% ipython --no-banner

In [1]: import numpy as np

In [2]: from numpy import linalg as LA

In [3]: np.set_printoptions(precision=2, suppress=True, linewidth=140, legacy="1.25")

In [4]: X = np.load("test14.npy")

In [5]: X
Out[5]: 
array([[-2.,  1.,  0.,  0.,  0.,  0.],
       [ 0., -2.,  1.,  0.,  0.,  0.],
       [ 0.,  0., -2.,  1.,  0.,  0.],
       [ 0.,  0.,  0., -2.,  1.,  0.],
       [ 0.,  0.,  0.,  0., -2.,  1.],
       [ 0.,  0.,  0.,  0.,  0., -2.]])

In [6]: O, V = LA.qr(X[:, :3])[0], LA.qr(X[:, 3:])[0]

In [7]: s = LA.svd(O.T @ V, compute_uv=False)

In [8]: s.round(2) + 0
Out[8]: array([0.5, 0. , 0. ])

In [9]: np.degrees(np.arccos(s.clip(0, 1)))
Out[9]: array([60.19, 90.  , 90.  ])

In [10]: rng = np.random.default_rng(6922)

In [11]: idx = rng.permutation(6)

In [12]: idx
Out[12]: array([3, 5, 2, 1, 4, 0])

In [13]: Y = X[idx][:, idx]

In [14]: np.sort(np.abs(LA.eigvals(Y)))
Out[14]: array([2., 2., 2., 2., 2., 2.])

In [15]: Y
Out[15]: 
array([[-2.,  0.,  0.,  0.,  1.,  0.],
       [ 0., -2.,  0.,  0.,  0.,  0.],
       [ 1.,  0., -2.,  0.,  0.,  0.],
       [ 0.,  0.,  1., -2.,  0.,  0.],
       [ 0.,  1.,  0.,  0., -2.,  0.],
       [ 0.,  0.,  0.,  1.,  0., -2.]])

In [16]: x0 = np.array([-1, -2, 2, -1, 0, 0])

In [17]: rhs = X @ x0

In [18]: c, lr = np.zeros(6), 1 / LA.norm(X, 2) ** 2

In [19]: for i in range(250):
    ...:     c -= lr * X.T @ (X @ c - rhs)
    ...:     if i % 50 == 0: print(i, round(LA.norm(X @ c - rhs), 2))
    ...: 
0 2.03
50 0.0
100 0.0
150 0.0
200 0.0

In [20]: round(LA.cond(X), 2)
Out[20]: 2.55

In [21]: print(c.round(2) + 0)
[-1. -2.  2. -1.  0.  0.]

In [22]: M = np.loadtxt("dump.csv", delimiter=",")

In [23]: M
Out[23]: 
array([[ 3.,  2.,  0.,  0.],
       [-1.,  3.,  0.,  0.],
       [ 0.,  0.,  0., -1.],
       [ 0.,  0.,  1.,  1.]])

In [24]: proj = np.triu(np.array([[2, 0, 2, 1], [2, 1, 1, 1], [0, 1, 0, 0], [0, 0, 0, 0]]), 1) + np.eye(4)

In [25]: Y = proj @ M @ LA.inv(proj)

In [26]: np.trace(Y), np.trace(M)
Out[26]: (7.0, 7.0)

In [27]: Y
Out[27]: 
array([[ 3.,  2., -7., -6.],
       [-1.,  3.,  0., -2.],
       [ 0.,  0.,  0., -1.],
       [ 0.,  0.,  1.,  1.]])

In [28]: round(LA.det(Y), 2)
Out[28]: 11.0

In [29]: proj @ M - M @ proj
Out[29]: 
array([[ 0.,  0., -7., -6.],
       [ 0.,  0.,  0., -2.],
       [ 0.,  0.,  0.,  0.],
       [ 0.,  0.,  0.,  0.]])

In [30]: x0 = np.array([9, -4, 7, -9])

In [31]: rhs = M @ x0

In [32]: c, lr = np.zeros(4), 1 / LA.norm(M, 2) ** 2

In [33]: for i in range(50):
    ...:     c -= lr * M.T @ (M @ c - rhs)
    ...:     if i % 10 == 0: print(i, round(LA.norm(M @ c - rhs), 2))
    ...: 
0 15.09
10 5.02
20 3.82
30 2.95
40 2.27

In [34]: print(c)
[ 9.   -4.    4.53 -7.47]

In [35]: round(float(LA.cond(M)), 2)
Out[35]: 6.24

In [36]: np.sort(LA.eigvals(M).real)
Out[36]: array([0.5, 0.5, 3. , 3. ])

In [37]: round(LA.det(M), 2)
Out[37]: 11.0

In [38]: np.flatnonzero(LA.matrix_power((M != 0) + (M.T != 0) + np.eye(4), 4)[0])
Out[38]: array([0, 1])

In [39]: (M != 0).astype(int)
Out[39]: 
array([[1, 1, 0, 0],
       [1, 1, 0, 0],
       [0, 0, 0, 1],
       [0, 0, 1, 1]])

In [40]: M @ M
Out[40]: 
array([[ 7., 12.,  0.,  0.],
       [-6.,  7.,  0.,  0.],
       [ 0.,  0., -1., -1.],
       [ 0.,  0.,  1.,  0.]])

In [41]: f = np.array([3, 5, 2, 1])

In [42]: Y = M + np.outer(f, np.eye(4)[3])

In [43]: LA.matrix_rank(LA.inv(Y) - LA.inv(M), tol=1e-8)
Out[43]: 1

In [44]: print(LA.matrix_rank(Y - M))
1

In [45]: Y = np.array([[7, 3], [-9, -8]])

In [46]: C = np.kron(Y, M)

In [47]: C
Out[47]: 
array([[ 21.,  14.,   0.,   0.,   9.,   6.,   0.,   0.],
       [ -7.,  21.,   0.,   0.,  -3.,   9.,   0.,   0.],
       [  0.,   0.,   0.,  -7.,   0.,   0.,   0.,  -3.],
       [  0.,   0.,   7.,   7.,   0.,   0.,   3.,   3.],
       [-27., -18.,  -0.,  -0., -24., -16.,  -0.,  -0.],
       [  9., -27.,  -0.,  -0.,   8., -24.,  -0.,  -0.],
       [ -0.,  -0.,  -0.,   9.,  -0.,  -0.,  -0.,   8.],
       [ -0.,  -0.,  -9.,  -9.,  -0.,  -0.,  -8.,  -8.]])

In [48]: round(LA.norm(C, 2), 2), np.round(LA.norm(Y, 2) * LA.norm(M, 2), 2)
Out[48]: (54.34, 54.34)

In [49]: feats = np.array([[0.5, -0.2, 18.0], [0.2, 0.7, -14.0], [0.4, -1.4, -6.0]])

In [50]: vals, V = LA.eig(feats)

In [51]: np.sort(LA.eigvals(feats.T))
Out[51]: array([-8.86,  0.71,  3.35])

In [52]: print(np.prod(vals))
-21.1

In [53]: np.sort(LA.eigvals(LA.inv(feats)))
Out[53]: array([-0.11,  0.3 ,  1.41])

In [54]: F = np.load("w.npy")

In [55]: F
Out[55]: 
array([[ 40.97, -27.93, -15.61, -26.94, -33.59,  -4.82],
       [ 27.16, -19.78,  -7.67, -17.42, -24.66,  -2.45],
       [ 13.93, -11.61,  -1.33,  -9.  , -15.44,  -0.14],
       [  1.18,  -2.44,   1.5 ,  -1.88,  -4.14,   1.55],
       [  0.65,  -1.9 ,   1.34,  -1.56,  -3.35,   1.48],
       [  0.47,  -1.68,   1.25,  -1.44,  -3.03,   1.44],
       [  0.23,  -1.37,   1.1 ,  -1.26,  -2.55,   1.35],
       [ -0.16,  -0.29,   0.3 ,  -0.44,  -0.66,   0.55],
       [ -0.16,  -0.28,   0.28,  -0.42,  -0.63,   0.53],
       [  0.46,   0.26,  -0.2 ,   0.82,   0.77,  -0.96],
       [  0.53,   0.28,  -0.2 ,   0.93,   0.85,  -1.08],
       [  1.44,   0.46,   0.25,   2.78,   1.73,  -2.83],
       [  2.4 ,   0.6 ,   2.02,   6.07,   2.63,  -5.21],
       [  2.58,   0.64,   2.67,   7.07,   2.85,  -5.83],
       [  2.97,   0.88,   5.72,  11.33,   3.69,  -8.18],
       [  2.9 ,   1.28,   9.73,  16.43,   4.63, -10.58],
       [  2.84,   1.36,  10.43,  17.3 ,   4.79, -10.95],
       [  2.22,   1.96,  15.43,  23.28,   5.89, -13.39],
       [  1.42,   2.55,  19.76,  28.32,   6.83, -15.26],
       [ -1.61,   4.44,  32.03,  42.16,   9.5 , -19.83],
       [ -3.86,   5.73,  39.59,  50.5 ,  11.18, -22.3 ],
       [ -5.87,   6.84,  45.79,  57.27,  12.58, -24.2 ],
       [ -6.99,   7.45,  49.09,  60.85,  13.33, -25.16]])

In [56]: rank = LA.matrix_rank(F)

In [57]: print(rank)
3

In [58]: ns = LA.svd(F)[2][rank:].T

In [59]: np.round(ns @ ns.T, 2) + 0
Out[59]: 
array([[ 0.4 ,  0.24,  0.16,  0.  ,  0.16,  0.36],
       [ 0.24,  0.77,  0.1 , -0.08, -0.32, -0.02],
       [ 0.16,  0.1 ,  0.34, -0.35,  0.25, -0.07],
       [ 0.  , -0.08, -0.35,  0.45, -0.18,  0.29],
       [ 0.16, -0.32,  0.25, -0.18,  0.47,  0.16],
       [ 0.36, -0.02, -0.07,  0.29,  0.16,  0.56]])

In [60]: print([int(LA.matrix_rank(np.delete(F, i, axis=0))) for i in range(23)])
[3, 3, 3, 3, 3, 3, 3, 3, 3, 3, 3, 3, 3, 3, 3, 3, 3, 3, 3, 3, 3, 3, 3]

In [61]: np.allclose(F @ ns, 0)
Out[61]: True

In [62]: LA.matrix_rank(F.T @ F), LA.matrix_rank(F @ F.T)
Out[62]: (3, 3)

In [63]: F.reshape(2, -1)
Out[63]: 
array([[ 40.97, -27.93, -15.61, -26.94, -33.59,  -4.82,  27.16, -19.78,  -7.67, -17.42, -24.66,  -2.45,  13.93, -11.61,  -1.33,  -9.  ,
        -15.44,  -0.14,   1.18,  -2.44,   1.5 ,  -1.88,  -4.14,   1.55,   0.65,  -1.9 ,   1.34,  -1.56,  -3.35,   1.48,   0.47,  -1.68,
          1.25,  -1.44,  -3.03,   1.44,   0.23,  -1.37,   1.1 ,  -1.26,  -2.55,   1.35,  -0.16,  -0.29,   0.3 ,  -0.44,  -0.66,   0.55,
         -0.16,  -0.28,   0.28,  -0.42,  -0.63,   0.53,   0.46,   0.26,  -0.2 ,   0.82,   0.77,  -0.96,   0.53,   0.28,  -0.2 ,   0.93,
          0.85,  -1.08,   1.44,   0.46,   0.25],
       [  2.78,   1.73,  -2.83,   2.4 ,   0.6 ,   2.02,   6.07,   2.63,  -5.21,   2.58,   0.64,   2.67,   7.07,   2.85,  -5.83,   2.97,
          0.88,   5.72,  11.33,   3.69,  -8.18,   2.9 ,   1.28,   9.73,  16.43,   4.63, -10.58,   2.84,   1.36,  10.43,  17.3 ,   4.79,
        -10.95,   2.22,   1.96,  15.43,  23.28,   5.89, -13.39,   1.42,   2.55,  19.76,  28.32,   6.83, -15.26,  -1.61,   4.44,  32.03,
         42.16,   9.5 , -19.83,  -3.86,   5.73,  39.59,  50.5 ,  11.18, -22.3 ,  -5.87,   6.84,  45.79,  57.27,  12.58, -24.2 ,  -6.99,
          7.45,  49.09,  60.85,  13.33, -25.16]])

In [64]: F.ravel(order="F")
Out[64]: 
array([ 40.97,  27.16,  13.93,   1.18,   0.65,   0.47,   0.23,  -0.16,  -0.16,   0.46,   0.53,   1.44,   2.4 ,   2.58,   2.97,   2.9 ,
         2.84,   2.22,   1.42,  -1.61,  -3.86,  -5.87,  -6.99, -27.93, -19.78, -11.61,  -2.44,  -1.9 ,  -1.68,  -1.37,  -0.29,  -0.28,
         0.26,   0.28,   0.46,   0.6 ,   0.64,   0.88,   1.28,   1.36,   1.96,   2.55,   4.44,   5.73,   6.84,   7.45, -15.61,  -7.67,
        -1.33,   1.5 ,   1.34,   1.25,   1.1 ,   0.3 ,   0.28,  -0.2 ,  -0.2 ,   0.25,   2.02,   2.67,   5.72,   9.73,  10.43,  15.43,
        19.76,  32.03,  39.59,  45.79,  49.09, -26.94, -17.42,  -9.  ,  -1.88,  -1.56,  -1.44,  -1.26,  -0.44,  -0.42,   0.82,   0.93,
         2.78,   6.07,   7.07,  11.33,  16.43,  17.3 ,  23.28,  28.32,  42.16,  50.5 ,  57.27,  60.85, -33.59, -24.66, -15.44,  -4.14,
        -3.35,  -3.03,  -2.55,  -0.66,  -0.63,   0.77,   0.85,   1.73,   2.63,   2.85,   3.69,   4.63,   4.79,   5.89,   6.83,   9.5 ,
        11.18,  12.58,  13.33,  -4.82,  -2.45,  -0.14,   1.55,   1.48,   1.44,   1.35,   0.55,   0.53,  -0.96,  -1.08,  -2.83,  -5.21,
        -5.83,  -8.18, -10.58, -10.95, -13.39, -15.26, -19.83, -22.3 , -24.2 , -25.16])

In [65]: t3 = F.reshape(23, 2, -1)

In [66]: np.swapaxes(t3, 1, 2)[5]
Out[66]: 
array([[ 0.47, -1.44],
       [-1.68, -3.03],
       [ 1.25,  1.44]])

In [67]: t3.shape
Out[67]: (23, 2, 3)
